>>> import numpy as np
>>> np.set_printoptions(precision=2, suppress=True, linewidth=140, floatmode="fixed")
>>> rd = lambda a: np.round(a, 2) + 0
>>> E = np.load("w.npy")
>>> rd(E)
array([[ 0.09,  0.17, -0.01, -0.08, -0.02,  0.10,  0.09, -0.03,  0.08,  0.00,  0.15, -0.01],
       [ 0.17,  0.46,  0.04, -0.31,  0.16,  0.23,  0.02,  0.03,  0.01,  0.06,  0.19,  0.04],
       [-0.01,  0.04,  0.02, -0.05,  0.07,  0.01, -0.06,  0.04, -0.06,  0.02, -0.04,  0.02],
       [-0.08, -0.31, -0.05,  0.25, -0.19, -0.13,  0.08, -0.07,  0.07, -0.06, -0.04, -0.05],
       [-0.02,  0.16,  0.07, -0.19,  0.24,  0.03, -0.20,  0.12, -0.18,  0.07, -0.14,  0.07],
       [ 0.10,  0.23,  0.01, -0.13,  0.03,  0.13,  0.06, -0.01,  0.05,  0.02,  0.15,  0.01],
       [ 0.09,  0.02, -0.06,  0.08, -0.20,  0.06,  0.22, -0.12,  0.20, -0.05,  0.22, -0.06],
       [-0.03,  0.03,  0.04, -0.07,  0.12, -0.01, -0.12,  0.07, -0.11,  0.03, -0.11,  0.04],
       [ 0.08,  0.01, -0.06,  0.07, -0.18,  0.05,  0.20, -0.11,  0.18, -0.04,  0.20, -0.06],
       [ 0.00,  0.06,  0.02, -0.06,  0.07,  0.02, -0.05,  0.03, -0.04,  0.02, -0.03,  0.02],
       [ 0.15,  0.19, -0.04, -0.04, -0.14,  0.15,  0.22, -0.11,  0.20, -0.03,  0.29, -0.04],
       [-0.01,  0.04,  0.02, -0.05,  0.07,  0.01, -0.06,  0.04, -0.06,  0.02, -0.04,  0.02]])
>>> # rank 2
>>> np.abs(np.diag(np.linalg.qr(E)[1])) > 1e-9
array([ True,  True, False, False, False, False, False, False, False, False, False, False])
>>> np.allclose(E[:-1].T @ np.linalg.lstsq(E[:-1].T, E[-1])[0], E[-1])
True
>>> np.linalg.lstsq(E[:-1].T, E[-1])[2]
np.int32(2)
>>> np.linalg.matrix_rank(E)
np.int64(2)
>>> E.shape
(12, 12)
>>> np.count_nonzero(E)
np.int64(144)
>>> rng = np.random.default_rng(7930)
>>> K = np.eye(9, dtype=int)[rng.permutation(9)]
>>> K
array([[0, 0, 0, 0, 0, 0, 0, 1, 0],
       [0, 1, 0, 0, 0, 0, 0, 0, 0],
       [1, 0, 0, 0, 0, 0, 0, 0, 0],
       [0, 0, 0, 0, 0, 0, 1, 0, 0],
       [0, 0, 0, 0, 1, 0, 0, 0, 0],
       [0, 0, 0, 0, 0, 0, 0, 0, 1],
       [0, 0, 1, 0, 0, 0, 0, 0, 0],
       [0, 0, 0, 1, 0, 0, 0, 0, 0],
       [0, 0, 0, 0, 0, 1, 0, 0, 0]])
>>> x = np.array([1, 3, 0, 0, 1, 3, 0, 1, 0])
>>> K @ (2 * x)
array([2, 6, 2, 0, 2, 0, 0, 0, 6])
>>> np.linalg.norm(K @ x) <= np.linalg.norm(K, 2) * np.linalg.norm(x) + 1e-9
np.True_
>>> K @ x
array([1, 3, 1, 0, 1, 0, 0, 0, 3])
>>> K @ np.eye(9)[0]
array([0.00, 0.00, 1.00, 0.00, 0.00, 0.00, 0.00, 0.00, 0.00])
>>> K @ np.ones(9)
array([1.00, 1.00, 1.00, 1.00, 1.00, 1.00, 1.00, 1.00, 1.00])
>>> r0, r1 = K[6], K[3]
>>> r0 @ r1
np.int64(0)
>>> r0 @ r0
np.int64(1)
>>> p = (r0 @ r1) / (r0 @ r0) * r0
>>> (r1 - p) @ r0
np.float64(0.0)
>>> np.outer(r0, r1)
array([[0, 0, 0, 0, 0, 0, 0, 0, 0],
       [0, 0, 0, 0, 0, 0, 0, 0, 0],
       [0, 0, 0, 0, 0, 0, 1, 0, 0],
       [0, 0, 0, 0, 0, 0, 0, 0, 0],
       [0, 0, 0, 0, 0, 0, 0, 0, 0],
       [0, 0, 0, 0, 0, 0, 0, 0, 0],
       [0, 0, 0, 0, 0, 0, 0, 0, 0],
       [0, 0, 0, 0, 0, 0, 0, 0, 0],
       [0, 0, 0, 0, 0, 0, 0, 0, 0]])
